In [1]: import numpy as np

In [2]: import numpy.linalg as la

In [3]: np.set_printoptions(suppress=True, linewidth=140)

In [4]: arr = np.load("case12.npy")

In [5]: print(arr)
[[ 0.09 -2.29 -1.  ]
 [-0.6  -0.23 -0.58]
 [ 0.07  0.02  0.04]
 [ 3.06  1.68  1.42]
 [ 3.12  1.72  1.44]
 [ 7.35  5.36  2.81]
 [ 7.87  5.87  2.96]
 [16.51 15.66  5.16]
 [25.29 27.3   7.07]
 [27.56 30.49  7.52]]

In [6]: dist = la.norm(arr[:, None] - arr[None], axis=-1)

In [7]: print(np.round(la.norm(arr, axis=1), 2))
[ 2.5   0.87  0.08  3.77  3.84  9.52 10.25 23.33 37.88 41.78]

In [8]: print(dist[:5, :5].round(2))
[[0.   2.21 2.53 5.52 5.59]
 [2.21 0.   0.95 4.59 4.66]
 [2.53 0.95 0.   3.69 3.76]
 [5.52 4.59 3.69 0.   0.07]
 [5.59 4.66 3.76 0.07 0.  ]]

In [9]: print(np.flatnonzero(dist[9] < dist.mean() / 2))
[8 9]

In [10]: print(la.matrix_rank(dist ** 2))
5

In [11]: J = np.loadtxt("x.csv", delimiter=",")

In [12]: print(J)
[[-6.  2. -2.]
 [-3.  1. -2.]
 [ 9. -3. -1.]
 [-9.  3. -2.]]

In [13]: # looks like rank 2

In [14]: print(np.diff(J, axis=0))
[[  3.  -1.   0.]
 [ 12.  -4.   1.]
 [-18.   6.  -1.]]

In [15]: print(np.count_nonzero(J))
12

In [16]: print(J.sum(axis=0))
[-9.  3. -7.]

In [17]: np.zeros(4, 3)
Traceback (most recent call last):
  Cell In[17], line 1
    np.zeros(4, 3)
TypeError: Cannot interpret '3' as a data type


In [18]: print(J.sum(axis=1))
[-6. -4.  5. -8.]

In [19]: print(la.matrix_rank(J))
2

In [20]: print(J.shape)
(4, 3)

In [21]: print(round(float(la.norm(J)), 2))
15.59

In [22]: print(np.unravel_index(np.abs(J).argmax(), J.shape))
(np.int64(2), np.int64(0))

In [23]: theta = np.radians(60)

In [24]: Rm = np.eye(3)

In [25]: Rm[1, 1] = Rm[0, 0] = np.cos(theta)

In [26]: Rm[1, 0], Rm[0, 1] = -np.sin(theta), np.sin(theta)

In [27]: print(Rm.round(2))
[[ 0.5   0.87  0.  ]
 [-0.87  0.5   0.  ]
 [ 0.    0.    1.  ]]

In [28]: B = J @ Rm.T

In [29]: print(np.round(np.abs(B - J).max(axis=0), 2))
[7.1  6.29 0.  ]

In [30]: print(np.allclose(la.norm(J, axis=1), la.norm(B, axis=1)))
True

In [31]: print(B.round(2))
[[-1.27  6.2  -2.  ]
 [-0.63  3.1  -2.  ]
 [ 1.9  -9.29 -1.  ]
 [-1.9   9.29 -2.  ]]

In [32]: u = np.array([2, 2, 0]) + 0.5

In [33]: F = np.outer(u, u) / (u @ u)

In [34]: print(F.round(2))
[[0.49 0.49 0.1 ]
 [0.49 0.49 0.1 ]
 [0.1  0.1  0.02]]

In [35]: rank = la.matrix_rank(J)

In [36]: print(rank)
2

In [37]: ns = la.svd(J)[2][rank:].T

In [38]: print(la.matrix_rank(J.T @ J), la.matrix_rank(J @ J.T))
2 2

In [39]: print(np.round(ns @ ns.T, 2) + 0)
[[0.1 0.3 0. ]
 [0.3 0.9 0. ]
 [0.  0.  0. ]]

In [40]: print(np.allclose(J @ ns, 0))
True

In [41]: print(np.round(ns[:, 0] / ns[np.abs(ns[:, 0]).round(6).argmax(), 0], 2) + 0)
[0.33 1.   0.  ]

In [42]: U, sig, Vh = la.svd(F)

In [43]: print(sig.round(2) + 0)
[1. 0. 0.]

In [44]: B = U[:, :1] @ np.diag(sig[:1]) @ Vh[:1]

In [45]: print(round(la.norm(F - B, 2), 2), round(sig[1], 2))
0.0 0.0

In [46]: print(round(np.abs(F - B).max(), 2))
0.0

In [47]: print(la.matrix_rank(F, rtol=0.05))
1

In [48]: rank = la.matrix_rank(F)

In [49]: print(rank)
1

In [50]: ns = la.svd(F)[2][rank:].T

In [51]: print(np.round(ns @ ns.T, 2))
[[ 0.51 -0.49 -0.1 ]
 [-0.49  0.51 -0.1 ]
 [-0.1  -0.1   0.98]]

In [52]: print([int(la.matrix_rank(F[:i])) for i in range(1, len(F) + 1)])
[1, 1, 1]

In [53]: print(np.round(F @ ns, 2) + 0)
[[0. 0.]
 [0. 0.]
 [0. 0.]]

In [54]: print([int(la.matrix_rank(F[:, :j + 1])) for j in range(3)])
[1, 1, 1]

In [55]: print(np.allclose(F @ ns, 0))
True

In [56]: U, sig, Vh = la.svd(F)

In [57]: evecs = Vh[:(sig > 1e-8).sum()]

In [58]: rng = np.random.default_rng(47)

In [59]: vec = F[2] + -3 * F[0] + rng.integers(2) * np.eye(3)[2]

In [60]: print(vec.round(2))
[-1.37 -1.37 -0.27]

In [61]: print(la.matrix_rank(np.vstack([F, vec])))
1

In [62]: print(np.round(np.diag(evecs.T @ evecs), 2))
[0.49 0.49 0.02]

In [63]: print(np.allclose(evecs.T @ evecs @ vec, vec))
True

In [64]: print(round(float(la.norm(vec - evecs.T @ evecs @ vec)), 2))
0.0

In [65]: print(np.round(evecs.T @ evecs, 2))
[[0.49 0.49 0.1 ]
 [0.49 0.49 0.1 ]
 [0.1  0.1  0.02]]

In [66]: print(np.allclose(F[:-1].T @ la.lstsq(F[:-1].T, F[-1])[0], F[-1]))
True

In [67]: print(la.lstsq(F[:-1].T, F[-1])[2])
1

In [68]: print(np.round(F @ la.pinv(F) @ F, 2))
[[0.49 0.49 0.1 ]
 [0.49 0.49 0.1 ]
 [0.1  0.1  0.02]]

In [69]: mat = np.load("test19.npy")

In [70]: print(mat)
[[ 3.76 -2.54  2.95]
 [-1.86 -3.42  4.73]
 [ 2.09 -2.26  0.92]
 [-2.06 -4.5   4.8 ]
 [ 2.03  2.13  0.81]
 [ 1.91 -0.59  0.36]
 [ 3.79 -2.3   2.25]
 [ 0.57  2.67 -0.87]
 [-1.47 -4.32  4.87]
 [ 1.72  3.3  -1.96]
 [ 0.09 -2.7   3.37]
 [-1.13 -3.53  6.05]
 [ 1.   -0.99  2.24]]

In [71]: dist = la.norm(mat[:, None] - mat[None], axis=-1)

In [72]: print(np.unravel_index(dist.round(6).argmax(), dist.shape))
(np.int64(3), np.int64(9))

In [73]: print(np.flatnonzero(dist[12] < dist.mean() / 2))
[ 2  5 10 12]

In [74]: print((dist + 1e9 * np.eye(13)).round(6).argmin(axis=1))
[ 6  8  5  8  7  2  0  9  3  7 12  8  5]

In [75]: print(np.round(la.norm(mat, axis=1), 2))
[5.41 6.13 3.21 6.89 3.05 2.03 4.97 2.87 6.67 4.21 4.32 7.1  2.65]

In [76]: print(dist[12].round(2))
[3.24 4.5  2.13 5.31 3.58 2.13 3.08 4.82 4.91 6.05 2.24 5.05 0.  ]

In [77]: print(la.matrix_rank(dist ** 2))
5

In [78]: print(dist[12].round(6).argsort(kind="stable")[:4])
[12  5  2 10]

In [79]: print(np.round(la.norm(mat - mat.mean(axis=0), axis=1), 2))
[3.2  4.07 2.08 4.84 4.1  2.44 3.1  5.24 4.44 6.49 1.75 4.66 0.53]

In [80]: print(dist.mean(axis=1).argmax())
9

In [81]: print(dist.shape)
(13, 13)

In [82]: print(dist[:5, :5].round(2))
[[0.   5.96 2.64 6.41 5.42]
 [5.96 0.   5.61 1.1  7.83]
 [2.64 5.61 0.   6.11 4.39]
 [6.41 1.1  6.11 0.   8.75]
 [5.42 7.83 4.39 8.75 0.  ]]

In [83]: B = mat + rng.integers(-2, 3, (13, 2)) @ rng.integers(-2, 3, (2, 3))

In [84]: print(B.round(2))
[[ 5.76 -4.54  3.95]
 [ 0.14 -5.42  5.73]
 [ 4.09 -2.26  2.92]
 [-4.06 -0.5   4.8 ]
 [ 7.03 -1.87  3.81]
 [-2.09  1.41 -2.64]
 [ 1.79 -0.3   1.25]
 [ 6.57 -1.33  3.13]
 [-1.47 -4.32  4.87]
 [-1.28  7.3  -2.96]
 [ 0.09 -4.7   2.37]
 [-1.13 -5.53  5.05]
 [-1.   -0.99  0.24]]

In [85]: print(np.round(B - mat, 2))
[[ 2. -2.  1.]
 [ 2. -2.  1.]
 [ 2.  0.  2.]
 [-2.  4.  0.]
 [ 5. -4.  3.]
 [-4.  2. -3.]
 [-2.  2. -1.]
 [ 6. -4.  4.]
 [ 0.  0.  0.]
 [-3.  4. -1.]
 [ 0. -2. -1.]
 [ 0. -2. -1.]
 [-2.  0. -2.]]

In [86]: A = np.load("dump.npy")

In [87]: print(A.round(2))
[[ 0.97 -0.13 -0.18 -0.03]
 [-0.13  0.34 -0.92 -0.13]
 [-0.18 -0.92 -0.29 -0.18]
 [-0.03 -0.13 -0.18  0.97]]

In [88]: # symmetric, so the eigenvalues are real

In [89]: evals, evecs = la.eigh(A)

In [90]: vec = np.array([0, -2, -1, 2])

In [91]: print(round(vec @ A @ vec, 2))
3.08

In [92]: print(np.round(evecs * np.abs(evals) @ evecs.T, 2) + 0)
[[1. 0. 0. 0.]
 [0. 1. 0. 0.]
 [0. 0. 1. 0.]
 [0. 0. 0. 1.]]

In [93]: print(np.round(evecs * np.maximum(evals, 0) @ evecs.T, 2))
[[ 0.99 -0.07 -0.09 -0.01]
 [-0.07  0.67 -0.46 -0.07]
 [-0.09 -0.46  0.36 -0.09]
 [-0.01 -0.07 -0.09  0.99]]

In [94]: C2 = A.T @ A

In [95]: print((A @ A.T).shape)
(4, 4)

In [96]: print(np.round(la.svd(A, compute_uv=False) ** 2, 2))
[1. 1. 1. 1.]

In [97]: print(C2.round(2) + 0)
[[1. 0. 0. 0.]
 [0. 1. 0. 0.]
 [0. 0. 1. 0.]
 [0. 0. 0. 1.]]

In [98]: print(np.trace(C2), (A ** 2).sum())
4.0 4.0

In [99]: print(np.round(la.eigvalsh(C2)[::-1], 2))
[1. 1. 1. 1.]

In [100]: print(la.matrix_rank(C2))
4
